>>> import numpy as np
>>> np.set_printoptions(precision=2, suppress=True, linewidth=200)
>>> tidy = lambda a: np.round(a, 2) + 0
>>> data = np.loadtxt("sample17.csv", delimiter=",")
>>> data
array([[-3.,  2.,  5., -1.,  2.],
       [ 4., -2.,  4.,  4.,  0.],
       [ 1.,  1., -1.,  0.,  5.],
       [-3.,  0., -3., -3., -3.],
       [-4.,  5.,  0.,  4., -2.]])
>>> rng = np.random.default_rng(75293)
>>> labels = rng.permutation(5)
>>> labels
array([0, 3, 1, 2, 4])
>>> B = data[labels][:, labels]
>>> tidy(np.sort(np.abs(np.linalg.eigvals(B))))
array([2.17, 2.17, 4.01, 4.01, 7.32])
>>> np.trace(B)
np.float64(-11.0)
>>> B
array([[-3., -1.,  2.,  5.,  2.],
       [-3., -3.,  0., -3., -3.],
       [ 4.,  4., -2.,  4.,  0.],
       [ 1.,  0.,  1., -1.,  5.],
       [-4.,  4.,  5.,  0., -2.]])
>>> np.allclose(B, data)
False
>>> tidy(np.linalg.det(B)), tidy(np.linalg.det(data[labels]))
(np.float64(-552.0), np.float64(-552.0))
>>> tidy(np.linalg.det(B.T))
np.float64(-552.0)
>>> tidy(np.poly(B))
array([  1.,  11.,  47., 208., 524., 552.])
>>> np.einsum("ii->", B)
np.float64(-11.0)
>>> tidy(np.linalg.det(2 * B)), tidy(np.linalg.det(B))
(np.float64(-17664.0), np.float64(-552.0))
>>> B = np.array([[-6, 7, 6, 4, 2],
...     [-8, -6, 3, -5, 5],
...     [6, 6, -3, 2, -4],
...     [-9, -6, -9, -7, -2],
...     [4, 8, -2, -9, -4]])
>>> M = np.tril(B)
>>> M
array([[-6,  0,  0,  0,  0],
       [-8, -6,  0,  0,  0],
       [ 6,  6, -3,  0,  0],
       [-9, -6, -9, -7,  0],
       [ 4,  8, -2, -9, -4]])
>>> # triangular
>>> B = M[0, 0] * M[1:] - np.outer(M[1:, 0], M[0])
>>> B
array([[  0,  36,   0,   0,   0],
       [  0, -36,  18,   0,   0],
       [  0,  36,  54,  42,   0],
       [  0, -48,  12,  54,  24]])
>>> np.linalg.matrix_rank(B), np.linalg.matrix_rank(M)
(np.int64(4), np.int64(5))
>>> vals, V = np.linalg.eig(M)
>>> np.prod(vals)
np.float64(-3024.0)
>>> M @ V[:, 0] - vals[0] * V[:, 0]
array([0., 0., 0., 0., 0.])
>>> tidy(np.sort(np.linalg.eigvals(M.T)))
array([-7., -6., -6., -4., -3.])
>>> tidy(np.sort(np.linalg.eigvals(np.linalg.inv(M))))
array([-0.33, -0.25, -0.17, -0.17, -0.14])
>>> vals
array([-4., -7., -3., -6., -6.])
>>> A = np.load("dump.npy")
>>> A
array([[  1.6,  -0.2,  -0.3],
       [  0.3,   0.9,   1.2],
       [  1.5,   0.1,   2.1],
       [  0.6,  -0.4,  -0.7],
       [ -1.9,  -1.7,  -0.6],
       [  0.3,  -0.8,  -0.4],
       [ -1. ,  -0.5,  -0.8],
       [  0.1,  -0.7,  -1.4],
       [  3.1,  -0.3,  -3.1],
       [  1.9,  -1. ,   0.4],
       [ -8. ,  26. , -18. ],
       [ -1.3,   1.1,  -0.3],
       [  0. ,  -1. ,  -1.9],
       [ -0.6,   0.4,  -1.1],
       [  0.4,   1.9,  -0.1]])
>>> cen = A - A.mean(axis=0)
>>> V = np.linalg.svd(cen)[2][:1]
>>> B = cen - cen @ V.T @ V
>>> tidy((cen @ V.T).std(axis=0))
array([8.17])
>>> np.linalg.norm(B, axis=1).round(6).argmax()
np.int64(8)
>>> x = np.array([0, 0, 7])
>>> tidy(A @ np.ones(3))
array([ 1.1,  2.4,  3.7, -0.5, -4.2, -0.9, -2.3, -2. , -0.3,  1.3,  0. , -0.5, -2.9, -1.3,  2.2])
>>> tidy(A @ x)
array([  -2.1,    8.4,   14.7,   -4.9,   -4.2,   -2.8,   -5.6,   -9.8,  -21.7,    2.8, -126. ,   -2.1,  -13.3,   -7.7,   -0.7])
>>> tidy((A * x).sum(axis=1))
array([  -2.1,    8.4,   14.7,   -4.9,   -4.2,   -2.8,   -5.6,   -9.8,  -21.7,    2.8, -126. ,   -2.1,  -13.3,   -7.7,   -0.7])
>>> A @ np.eye(3)[1]
array([-0.2,  0.9,  0.1, -0.4, -1.7, -0.8, -0.5, -0.7, -0.3, -1. , 26. ,  1.1, -1. ,  0.4,  1.9])
>>> F = np.loadtxt("mat.csv", delimiter=",")
>>> tidy(F)
array([[ 0.97,  0.26],
       [-0.26,  0.97]])
>>> q, V = np.linalg.qr(F[:, :1])[0], np.linalg.qr(F[:, 1:])[0]
>>> sigma = np.linalg.svd(q.T @ V, compute_uv=False)
>>> tidy(np.degrees(np.arccos(sigma.clip(0, 1))))
array([90.])
>>> mat = np.load("layer5.npy")
>>> mat
array([[-0.5 ,  0.1 , -1.  , -1.4 ],
       [ 0.7 , -0.7 ,  0.6 ,  0.  ],
       [-0.41,  0.32, -1.44, -1.54]])
>>> x = np.array([2, 2, 3, 0])
>>> tidy(np.einsum("ij,j->i", mat, x))
array([-3.8,  1.8, -4.5])
>>> tidy(mat @ np.ones(4))
array([-2.8 ,  0.6 , -3.07])
>>> mat @ np.eye(4)[3]
array([-1.4 ,  0.  , -1.54])
>>> np.sign((mat @ x).round(6))
array([-1.,  1., -1.])
>>> tidy(mat @ (2 * x))
array([-7.6,  3.6, -9. ])
>>> (mat @ x).argmax()
np.int64(1)
>>> tidy(mat * x)
array([[-1.  ,  0.2 , -3.  ,  0.  ],
       [ 1.4 , -1.4 ,  1.8 ,  0.  ],
       [-0.82,  0.64, -4.32,  0.  ]])
>>> tidy(np.linalg.norm(mat) ** 2 / np.linalg.norm(mat, 2) ** 2)
np.float64(1.12)
>>> cov = mat.T @ mat
>>> tidy(np.diag(cov))
array([0.91, 0.6 , 3.43, 4.33])
>>> np.linalg.matrix_rank(cov)
np.int64(3)
>>> np.allclose(cov, cov.T)
True
>>> (mat @ mat.T).shape
(3, 3)
>>> tidy(np.linalg.svd(mat, compute_uv=False) ** 2)
array([8.29, 0.93, 0.05])
>>> Z = np.array([[-0.5, -0.3, -0.2], [-0.4, -0.3, 0.3]])
>>> J = np.array([[8, 5],
...     [8, -5],
...     [8, 8],
...     [2, 9],
...     [5, -3],
...     [-9, -9],
...     [-3, -5],
...     [5, -5],
...     [-3, -4],
...     [-9, -8],
...     [-1, -1],
...     [-6, 9],
...     [3, -7],
...     [-7, -7],
...     [4, -4],
...     [7, 3],
...     [6, 0],
...     [2, 7],
...     [6, 6],
...     [-6, 9],
...     [-1, 7],
...     [8, -7]]) @ Z + 0.3 * rng.normal(size=(22, 3))
>>> tidy(J)
array([[-6.44, -3.64, -0.8 ],
       [-2.37, -0.06, -3.05],
       [-7.75, -3.76,  0.76],
       [-4.49, -3.21,  2.55],
       [-1.52, -0.6 , -1.77],
       [ 8.18,  5.81, -0.5 ],
       [ 3.78,  2.36, -0.6 ],
       [-0.66, -0.2 , -2.77],
       [ 3.63,  1.83, -0.62],
       [ 7.82,  5.08, -0.37],
       [ 0.65,  0.11,  0.03],
       [-0.46, -1.2 ,  3.99],
       [ 0.81,  0.96, -2.93],
       [ 6.52,  4.2 , -1.02],
       [-0.09, -0.28, -2.16],
       [-4.68, -2.83, -0.48],
       [-3.1 , -1.47, -1.22],
       [-3.53, -2.96,  1.61],
       [-5.89, -3.55,  0.48],
       [-0.5 , -1.2 ,  4.14],
       [-2.38, -1.75,  2.3 ],
       [-1.91, -0.12, -3.98]])
>>> dist = np.linalg.norm(J[:, None] - J[None], axis=-1)
>>> (dist + 1e9 * np.eye(22)).round(6).argmin(axis=1)
array([18, 21, 18, 17,  7,  9,  8, 14,  6,  5, 14, 19, 14,  9,  7, 18,  4,  3,  0, 11, 17,  1])
>>> dist.mean(axis=1).argmax()
np.int64(5)
>>> dist[20].round(6).argsort(kind="stable")[:4]
array([20, 17,  3, 11])
